$ python -q
>>> import numpy as np
>>> np.set_printoptions(precision=3, suppress=True, linewidth=120, sign=" ")
>>> W0 = np.loadtxt("x.csv", delimiter=",")
>>> W0
array([[-1.299, -1.306,  0.131],
       [ 1.914,  1.846, -0.105],
       [ 3.884,  3.866,  0.04 ],
       [-0.569, -0.566, -0.232],
       [-4.159, -4.236,  0.171],
       [ 2.174,  2.225, -0.07 ],
       [ 0.067, -0.038,  0.073],
       [ 2.127,  1.826, -0.026],
       [ 3.418,  3.394,  0.058],
       [ 0.658,  0.614, -0.09 ],
       [ 4.803,  4.882,  0.201],
       [-0.149, -0.166,  0.03 ],
       [ 3.375,  3.584,  0.04 ],
       [-2.745, -2.797, -0.072],
       [-0.874, -1.027,  0.041],
       [-1.51 , -1.556, -0.053],
       [ 4.501,  4.372,  0.059],
       [ 1.483,  1.599, -0.021],
       [-4.021, -3.806,  0.01 ],
       [-2.894, -2.787, -0.026],
       [-0.257, -0.113, -0.051],
       [-2.316, -2.625,  0.062],
       [-3.03 , -3.049,  0.101],
       [-1.469, -1.403,  0.184],
       [-4.083, -4.303,  0.028],
       [ 3.89 ,  4.056,  0.015],
       [ 1.317,  1.398,  0.004]])
>>> W0.shape
(27, 3)
>>> print(W0.sum(axis=0))
[ 4.236  3.884  0.502]
>>> np.linalg.svd(W0, compute_uv=False)
array([ 20.176,   0.502,   0.477])
>>> np.unravel_index(np.abs(W0).argmax(), W0.shape)
(np.int64(10), np.int64(1))
>>> np.abs(W0).max()
np.float64(4.882)
>>> basis = W0[[15, 4]].astype(float)
>>> for _ in range(3):
...     z = np.linalg.norm(W0[:, None] - basis, axis=-1).argmin(axis=1)
...     basis = np.array([W0[z == j].mean(axis=0) for j in range(2)])
... 
>>> z
array([ 1,  0,  0,  0,  1,  0,  0,  0,  0,  0,  0,  0,  0,  1,  1,  1,  0,  0,  1,  1,  0,  1,  1,  1,  1,  0,  0])
>>> np.abs(basis[1] - basis[0]).argmax()
np.int64(1)
>>> np.bincount(z)
array([ 16,  11])
>>> basis
array([[ 2.04 ,  2.049, -0.005],
       [-2.582, -2.627,  0.052]])
>>> rng = np.random.default_rng(683852)
>>> M2 = basis + rng.integers(-2, 3, (2, 1)) @ rng.integers(-2, 3, (1, 3))
>>> M2
array([[ 0.04 ,  6.049, -4.005],
       [-3.582, -0.627, -1.948]])
>>> M2 - basis
array([[-2.,  4., -4.],
       [-1.,  2., -2.]])
>>> blk = np.stack([M2, -1 * M2, M2[::-1]])
>>> (blk @ M2.T).shape
(3, 2, 2)
>>> print(np.linalg.matrix_rank(blk))
[ 2  2  2]
>>> np.linalg.matrix_rank(blk.reshape(3, -1))
np.int64(2)
>>> np.linalg.norm(blk, axis=(1, 2))
array([ 8.345,  8.345,  8.345])
>>> print(np.einsum("bij,cij->bc", blk, blk))
[[ 69.641 -69.641   7.731]
 [-69.641  69.641  -7.731]
 [  7.731  -7.731  69.641]]
>>> blk.sum(axis=0)
array([[-3.582, -0.627, -1.948],
       [ 0.04 ,  6.049, -4.005]])
>>> Xs = (W0 - W0.mean(axis=0)) / W0.std(axis=0)
>>> np.argwhere(np.abs(Xs) > 2)
array([[ 3,  2]])
>>> Xs.std(axis=0)
array([ 1.,  1.,  1.])
>>> b = np.linalg.lstsq(np.delete(Xs, 1, axis=1), Xs[:, 1])[0]
>>> b
array([ 0.999, -0.001])
>>> np.abs(b).argmax()
np.int64(0)
>>> X = np.load("test5.npy")
>>> X
array([[  5,   5,   5],
       [  7,   8,  10],
       [ 11,  12,  14],
       [ 15,  17,  16],
       [ 17,  21,  16],
       [ 19,  26,  20],
       [ 19,  30,  23],
       [ 19,  30,  23],
       [ 23,  34,  28],
       [ 26,  34,  31],
       [ 31,  38,  35]])
>>> basis = X[[2, 3]].astype(float)
>>> for _ in range(6):
...     z = np.linalg.norm(X[:, None] - basis, axis=-1).argmin(axis=1)
...     basis = np.array([X[z == j].mean(axis=0) for j in range(2)])
... 
>>> z
array([ 0,  0,  0,  0,  0,  1,  1,  1,  1,  1,  1])
>>> np.abs(basis[1] - basis[0]).argmax()
np.int64(1)
>>> M2 = np.c_[X[:, :2] @ np.array([[7, 8], [8, -3]]), np.array([2, 3, 1, 1, 2, 1, 1, 2, 2, 0, 3])]
>>> M2
array([[  75,   25,    2],
       [ 113,   32,    3],
       [ 173,   52,    1],
       [ 241,   69,    1],
       [ 287,   73,    2],
       [ 341,   74,    1],
       [ 373,   62,    1],
       [ 373,   62,    2],
       [ 433,   82,    2],
       [ 454,  106,    0],
       [ 521,  134,    3]])
>>> np.linalg.matrix_rank(M2)
np.int64(3)
>>> print(np.linalg.matrix_rank(np.c_[X, M2]))
4
>>> np.linalg.norm(np.linalg.qr(X)[0].T @ M2, axis=0) ** 2 / ((M2 ** 2).sum(axis=0) + 1e-12)
array([ 1.  ,  1.  ,  0.64])
>>> np.round(np.linalg.norm(M2 - X @ np.linalg.lstsq(X, M2)[0], axis=0), 3) + 0
array([ 0.   ,  0.   ,  3.697])
